In [1]: import numpy as np

In [2]: from numpy import linalg as LA

In [3]: np.set_printoptions(suppress=True, linewidth=160)

In [4]: rd = lambda a: np.round(a, 1) + 0

In [5]: K = np.load("x.npy")

In [6]: K
Out[6]: 
array([[-3,  0,  0,  0],
       [ 0,  0,  0,  0],
       [ 0,  0,  0,  0],
       [ 0,  0,  0,  1]])

In [7]: rd(LA.norm(K, axis=0))
Out[7]: array([3., 0., 0., 1.])

In [8]: K @ K.T
Out[8]: 
array([[9, 0, 0, 0],
       [0, 0, 0, 0],
       [0, 0, 0, 0],
       [0, 0, 0, 1]])

In [9]: rd(LA.pinv(K))
Out[9]: 
array([[-0.3,  0. ,  0. ,  0. ],
       [ 0. ,  0. ,  0. ,  0. ],
       [ 0. ,  0. ,  0. ,  0. ],
       [ 0. ,  0. ,  0. ,  1. ]])

In [10]: M2 = np.array([[9, 4, 4], [4, 2, 2], [0, 7, 7], [9, 6, 6]])

In [11]: np.einsum("ij,ij->i", K, K)
Out[11]: array([9, 0, 0, 1])

In [12]: LA.matrix_rank(K @ M2)
Out[12]: np.int64(2)

In [13]: np.vstack([K, M2.T]).shape
Out[13]: (7, 4)

In [14]: LA.matrix_rank(np.vstack([K, M2.T]))
Out[14]: np.int64(4)

In [15]: np.einsum("ij->j", K)
Out[15]: array([-3,  0,  0,  1])

In [16]: np.kron(np.eye(2, dtype=int), K)
Out[16]: 
array([[-3,  0,  0,  0,  0,  0,  0,  0],
       [ 0,  0,  0,  0,  0,  0,  0,  0],
       [ 0,  0,  0,  0,  0,  0,  0,  0],
       [ 0,  0,  0,  1,  0,  0,  0,  0],
       [ 0,  0,  0,  0, -3,  0,  0,  0],
       [ 0,  0,  0,  0,  0,  0,  0,  0],
       [ 0,  0,  0,  0,  0,  0,  0,  0],
       [ 0,  0,  0,  0,  0,  0,  0,  1]])

In [17]: rd(LA.eigvals(K).sum().real)
Out[17]: np.float64(-2.0)

In [18]: rd(LA.det(K.T))
Out[18]: np.float64(0.0)

In [19]: rd(LA.eigvals(K))
Out[19]: array([-3.,  0.,  0.,  1.])

In [20]: left, s, Vt = LA.svd(K)

In [21]: s
Out[21]: array([3., 1., 0., 0.])

In [22]: np.argmax(s[:-1] / (s[1:] + 1e-6)) + 1
Out[22]: np.int64(2)

In [23]: M2 = left[:, :2] @ np.diag(s[:2]) @ Vt[:2]

In [24]: np.abs(K - M2).max()
Out[24]: np.float64(0.0)

In [25]: LA.matrix_rank(K, rtol=0.05)
Out[25]: np.int64(2)

In [26]: LA.matrix_rank(M2)
Out[26]: np.int64(2)

In [27]: M2
Out[27]: 
array([[-3.,  0.,  0.,  0.],
       [ 0.,  0.,  0.,  0.],
       [ 0.,  0.,  0.,  0.],
       [ 0.,  0.,  0.,  1.]])

In [28]: Q, _ = LA.qr(np.array([[1.6, 2.1, 1.7, -1.5, -0.3, 0.8],
    ...:     [-0.9, 0.1, -0.4, 0.9, 0.0, -1.2],
    ...:     [0.9, -0.4, 0.0, 2.0, -0.8, 1.0],
    ...:     [1.7, -0.5, -0.1, -1.3, 0.9, 0.5],
    ...:     [-0.5, 0.4, -0.3, 1.0, -0.6, -2.5],
    ...:     [0.2, 0.9, 2.2, 1.4, -0.5, 0.5]]))

In [29]: V, _ = LA.qr(np.array([[0.8, 0.0, -0.4, -1.0, -0.5, -1.3],
    ...:     [0.5, -0.8, -0.6, -0.1, -0.1, 1.6],
    ...:     [-0.8, -1.1, 1.4, 1.8, -0.4, -0.7],
    ...:     [0.7, -0.1, 0.0, 1.5, -0.6, 0.9],
    ...:     [0.2, 0.9, -0.6, 0.2, 0.9, -1.2],
    ...:     [-1.1, -1.0, -0.8, 2.4, -0.2, 0.8]]))

In [30]: s = 5 * 0.5 ** np.arange(6)

In [31]: W0 = Q[:, :6] * s @ V[:6]

In [32]: rd(W0)
Out[32]: 
array([[ 1.9,  1.7, -1.2, -0.9, -0.1, -1.8],
       [-0.5, -0.1,  0. ,  0.2,  0.6,  1.5],
       [ 0.7,  0.1,  0.1,  0.3, -1.1, -1.3],
       [ 1.1,  0.1,  0. , -0.5, -1.9, -2.4],
       [ 0.1,  0. , -0.2,  0.2,  0.6,  1. ],
       [ 0. ,  1.2,  0.4,  0. ,  0.6, -0.5]])

In [33]: C2 = W0.T @ W0

In [34]: rd(LA.svd(W0, compute_uv=False) ** 2)
Out[34]: array([25. ,  6.2,  1.6,  0.4,  0.1,  0. ])

In [35]: rd(C2)
Out[35]: 
array([[ 5.7,  3.6, -2.2, -2.3, -3.4, -7.6],
       [ 3.6,  4.3, -1.5, -1.6,  0.1, -4.2],
       [-2.2, -1.5,  1.6,  1.1,  0.1,  1.5],
       [-2.3, -1.6,  1.1,  1.3,  1. ,  3. ],
       [-3.4,  0.1,  0.1,  1. ,  6.1,  7.5],
       [-7.6, -4.2,  1.5,  3. ,  7.5, 14.3]])

In [36]: rd(np.diag(C2))
Out[36]: array([ 5.7,  4.3,  1.6,  1.3,  6.1, 14.3])

In [37]: u = np.array([-4, 0, -4, -3, -1, -3])

In [38]: M2 = W0 + np.outer(u, np.eye(6)[1])

In [39]: rd(LA.det(M2) / LA.det(W0)), rd(1 + LA.solve(W0, u)[1])
Out[39]: (np.float64(-3.1), np.float64(-3.1))

In [40]: rd(LA.norm(W0[5], 1)), rd(LA.norm(W0[5], np.inf))
Out[40]: (np.float64(2.7), np.float64(1.2))

In [41]: rd(LA.norm(W0, 1)), rd(LA.norm(W0, np.inf))
Out[41]: (np.float64(8.5), np.float64(7.7))

In [42]: rd(LA.norm(W0, axis=1))
Out[42]: array([3.5, 1.7, 1.9, 3.3, 1.2, 1.5])

In [43]: rd(LA.norm(W0) ** 2 / LA.norm(W0, 2) ** 2)
Out[43]: np.float64(1.3)

In [44]: rd(LA.norm(W0, 2))
Out[44]: np.float64(5.0)

In [45]: Q, V = LA.qr(W0[:, :5])[0], LA.qr(W0[:, 5:])[0]

In [46]: s = LA.svd(Q.T @ V, compute_uv=False)

In [47]: (s > 0.9).sum()
Out[47]: np.int64(1)

In [48]: rd(np.degrees(np.arccos(s.clip(0, 1))))
Out[48]: array([9.1])

In [49]: M = np.load("case5.npy")

In [50]: M
Out[50]: 
array([[-2,  0,  0],
       [ 2,  2,  0],
       [ 2, -1, -2]])

In [51]: u = np.array([1, 1, 0])

In [52]: M2 = M + np.outer(u, np.eye(3)[1])

In [53]: LA.matrix_rank(M2 - M)
Out[53]: np.int64(1)

In [54]: LA.matrix_rank(LA.inv(M2) - LA.inv(M), tol=1e-8)
Out[54]: np.int64(1)

In [55]: M2
Out[55]: 
array([[-2.,  1.,  0.],
       [ 2.,  3.,  0.],
       [ 2., -1., -2.]])

In [56]: ev, V = LA.eig(M2)

In [57]: rd(ev)
Out[57]: array([-2. ,  3.4, -2.4])

In [58]: rd(np.sort(LA.eigvals(LA.inv(M2))))
Out[58]: array([-0.5, -0.4,  0.3])

In [59]: rd(np.sort(LA.eigvals(M2.T)))
Out[59]: array([-2.4, -2. ,  3.4])

In [60]: u, r1 = M[1], M[0]

In [61]: u @ u
Out[61]: np.int64(8)

In [62]: pr = (u @ r1) / (u @ u) * u

In [63]: pr
Out[63]: array([-1., -1., -0.])

In [64]: LA.matrix_rank(np.outer(u, r1))
Out[64]: np.int64(1)

In [65]: ev, V = LA.eig(M)

In [66]: rd(np.sort(LA.eigvals(M.T)))
Out[66]: array([-2., -2.,  2.])

In [67]: np.prod(ev)
Out[67]: np.float64(8.0)

In [68]: rd(np.sort(LA.eigvals(LA.inv(M))))
Out[68]: array([-0.5, -0.5,  0.5])

In [69]: rng = np.random.default_rng(24495)

In [70]: idx = rng.permutation(3)

In [71]: idx
Out[71]: array([0, 1, 2])

In [72]: M2 = M[idx][:, idx]

In [73]: rd(LA.det(M2)), rd(LA.det(M[idx]))
Out[73]: (np.float64(8.0), np.float64(8.0))

In [74]: np.allclose(M2, M)
Out[74]: True

In [75]: np.trace(M2)
Out[75]: np.int64(-2)

In [76]: M2
Out[76]: 
array([[-2,  0,  0],
       [ 2,  2,  0],
       [ 2, -1, -2]])

In [77]: np.diag(M2)
Out[77]: array([-2,  2, -2])

In [78]: J = np.loadtxt("sample4.csv", delimiter=",")

In [79]: rd(J)
Out[79]: 
array([[ 14.8,  -6.7,  10.6,   1.4,   4.7],
       [-10.5,   0.2,  13.8,   4.8,  -8.7],
       [-14.1,   2.1,   9.6,   4. ,  -9.4],
       [-13. ,   6.7, -13. ,  -2.3,  -3.3],
       [  4.1,  -5.2,  18.2,   4.6,  -2.5],
       [ -0.3,   4.1, -18.4,  -5. ,   4.4],
       [  4.4,  -5.2,  18.1,   4.5,  -2.3],
       [-15.5,   3.2,   6.9,   3.4,  -9.5],
       [ -5.1,   5.4, -17.9,  -4.4,   1.9],
       [-11.8,   0.8,  12.6,   4.6,  -9. ],
       [ 17.3,  -5.5,   1.4,  -1.3,   8.3],
       [ 11.2,  -0.5, -13.1,  -4.7,   8.9],
       [ 13.1,  -6.7,  13. ,   2.3,   3.3],
       [  6.1,   1.8, -16.7,  -5.2,   7.2],
       [-10.1,   6.4, -15.6,  -3.3,  -1.2],
       [ 13.5,  -6.7,  12.5,   2.1,   3.6],
       [  1.1,  -4.3,  18.4,   5. ,  -4.1],
       [  5.1,  -5.4,  17.9,   4.4,  -1.9],
       [  9.8,   0.2, -14.4,  -4.9,   8.5],
       [ 12. ,  -6.7,  14.1,   2.7,   2.5],
       [ -8. ,   6.1, -16.9,  -3.8,   0.2],
       [ 17.1,  -5.9,   3.5,  -0.8,   7.7],
       [ 12.6,  -6.7,  13.5,   2.5,   2.9],
       [-15.8,   6.6,  -8.6,  -0.8,  -5.7],
       [-14.3,   2.3,   9.2,   4. ,  -9.5],
       [  6.1,   1.8, -16.7,  -5.2,   7.2],
       [-14.6,   2.5,   8.7,   3.9,  -9.5],
       [  7.7,  -6. ,  17. ,   3.9,  -0.4],
       [ -2.1,  -3.3,  18.1,   5.2,  -5.6]])

In [80]: np.argsort(-LA.norm(J, axis=0).round(6), kind="stable")[:3]
Out[80]: array([2, 0, 4])

In [81]: LA.matrix_rank(J, rtol=0.1)
Out[81]: np.int64(2)

In [82]: Xs = J - J.mean(axis=0)

In [83]: left, s, Vt = LA.svd(Xs, full_matrices=False)

In [84]: rd(Vt[0] * np.sign(Vt[0, np.abs(Vt[0]).argmax()]))
Out[84]: array([ 0.2, -0.3,  0.9,  0.2, -0.1])

In [85]: np.abs(Vt[0]).argmax()
Out[85]: np.int64(2)

In [86]: (np.sign(left[:, 0]) == np.sign(left[0, 0])).astype(int)
Out[86]: array([1, 1, 1, 0, 1, 0, 1, 1, 0, 1, 1, 0, 1, 0, 0, 1, 1, 1, 0, 1, 0, 1, 1, 0, 1, 0, 1, 1, 1])

In [87]: th = np.radians(93)

In [88]: R = np.eye(5)

In [89]: R[1, 1] = R[2, 2] = np.cos(th)

In [90]: R[1, 2], R[2, 1] = -np.sin(th), np.sin(th)

In [91]: rd(R)
Out[91]: 
array([[ 1. ,  0. ,  0. ,  0. ,  0. ],
       [ 0. , -0.1, -1. ,  0. ,  0. ],
       [ 0. ,  1. , -0.1,  0. ,  0. ],
       [ 0. ,  0. ,  0. ,  1. ,  0. ],
       [ 0. ,  0. ,  0. ,  0. ,  1. ]])

In [92]: M2 = J @ R.T

In [93]: rd(LA.det(R)), rd(np.trace(R))
Out[93]: (np.float64(1.0), np.float64(2.9))

In [94]: rd(np.abs(M2 - J).max(axis=0))
Out[94]: array([ 0. , 14.8, 24.3,  0. ,  0. ])

In [95]: np.allclose(J @ J.T, M2 @ M2.T)
Out[95]: True

In [96]: x0 = np.array([3, -1, -3, 2, 1])

In [97]: rhs = R @ x0

In [98]: b, lr = np.zeros(5), 1 / LA.norm(R, 2) ** 2

In [99]: for i in range(6):
    ...:     b -= lr * R.T @ (R @ b - rhs)
    ...:     if i % 2 == 0: print(i, round(LA.norm(R @ b - rhs), 1))
    ...: 
0 0.0
2 0.0
4 0.0

In [100]: rd(LA.cond(R))
Out[100]: np.float64(1.0)

In [101]: b
Out[101]: array([ 3., -1., -3.,  2.,  1.])

In [102]: rank = LA.matrix_rank(J)

In [103]: rank
Out[103]: np.int64(2)

In [104]: N = LA.svd(J)[2][rank:].T

In [105]: N.shape
Out[105]: (5, 3)

In [106]: LA.matrix_rank(J.T @ J), LA.matrix_rank(J @ J.T)
Out[106]: (np.int64(2), np.int64(2))

In [107]: rd(N @ N.T)
Out[107]: 
array([[ 0.3,  0.2, -0.1,  0.1, -0.4],
       [ 0.2,  0.9,  0.2,  0. ,  0.1],
       [-0.1,  0.2,  0.2, -0.2,  0.2],
       [ 0.1,  0. , -0.2,  0.9,  0.1],
       [-0.4,  0.1,  0.2,  0.1,  0.8]])

In [108]: [int(LA.matrix_rank(J[:, :j + 1])) for j in range(5)]
Out[108]: [1, 2, 2, 2, 2]

In [109]: np.allclose(J @ N, 0)
Out[109]: True

In [110]: [int(LA.matrix_rank(np.delete(J, i, axis=0))) for i in range(29)]
Out[110]: 
[2,
 2,
 2,
 2,
 2,
 2,
 2,
 2,
 2,
 2,
 2,
 2,
 2,
 2,
 2,
 2,
 2,
 2,
 2,
 2,
 2,
 2,
 2,
 2,
 2,
 2,
 2,
 2,
 2]

In [111]: [int(LA.matrix_rank(J[:i])) for i in range(1, len(J) + 1)]
Out[111]: 
[1,
 2,
 2,
 2,
 2,
 2,
 2,
 2,
 2,
 2,
 2,
 2,
 2,
 2,
 2,
 2,
 2,
 2,
 2,
 2,
 2,
 2,
 2,
 2,
 2,
 2,
 2,
 2,
 2]
